% python3 -q
>>> import numpy as np
>>> np.set_printoptions(precision=1, suppress=True, linewidth=100, floatmode="fixed")
>>> def rnd(a):
...     return np.round(a, 1) + 0
... 
>>> W0 = np.loadtxt("case10.csv", delimiter=",")
>>> rnd(W0)
array([[-0.2, -1.2,  0.5,  1.4,  0.6, -1.5,  0.4,  1.4, -0.2, -2.8],
       [-2.0, -2.6, -0.3,  0.1, -1.5, -0.4, -0.1, -0.2,  1.3,  0.9],
       [ 2.4, -1.3, -2.6,  0.3, -0.6,  0.0, -0.7, -0.9,  0.0, -0.6],
       [ 0.5,  0.2, -0.9, -1.2,  1.1,  0.0, -0.4,  2.6,  2.3,  0.4],
       [ 1.2, -0.1,  1.6,  1.3, -1.5,  2.4, -0.1,  0.4,  1.5, -0.6],
       [ 1.2, -0.1,  1.1, -2.5, -1.5, -1.3,  1.4, -0.4,  0.5, -0.8],
       [-0.7,  1.0, -1.1, -0.2, -2.5,  0.3, -0.3,  2.1, -1.6, -0.2],
       [-1.0,  0.1, -1.5, -0.3,  0.5,  1.7,  2.8, -0.3,  0.3, -1.1],
       [-0.7, -1.0,  0.4, -2.1,  0.7,  1.7, -1.9, -0.2, -0.9, -1.5],
       [ 1.2, -2.0,  0.7, -0.2,  0.6,  0.7,  1.3,  1.4, -1.8,  1.6]])
>>> x0 = np.array([5, 4, 0, -8, 6, 4, -2, -9, 1, 7])
>>> target = W0 @ x0
>>> rnd(target)
array([-52.3, -22.0,   5.6,   1.9,  -9.7,   7.4, -32.9,  -2.3,  13.7,   0.1])
>>> rnd(np.linalg.solve(W0, target + W0[:, 6]))
array([ 5.0,  4.0,  0.0, -8.0,  6.0,  4.0, -1.0, -9.0,  1.0,  7.0])
>>> rnd(np.linalg.solve(W0, 2 * target))
array([ 10.0,   8.0,   0.0, -16.0,  12.0,   8.0,  -4.0, -18.0,   2.0,  14.0])
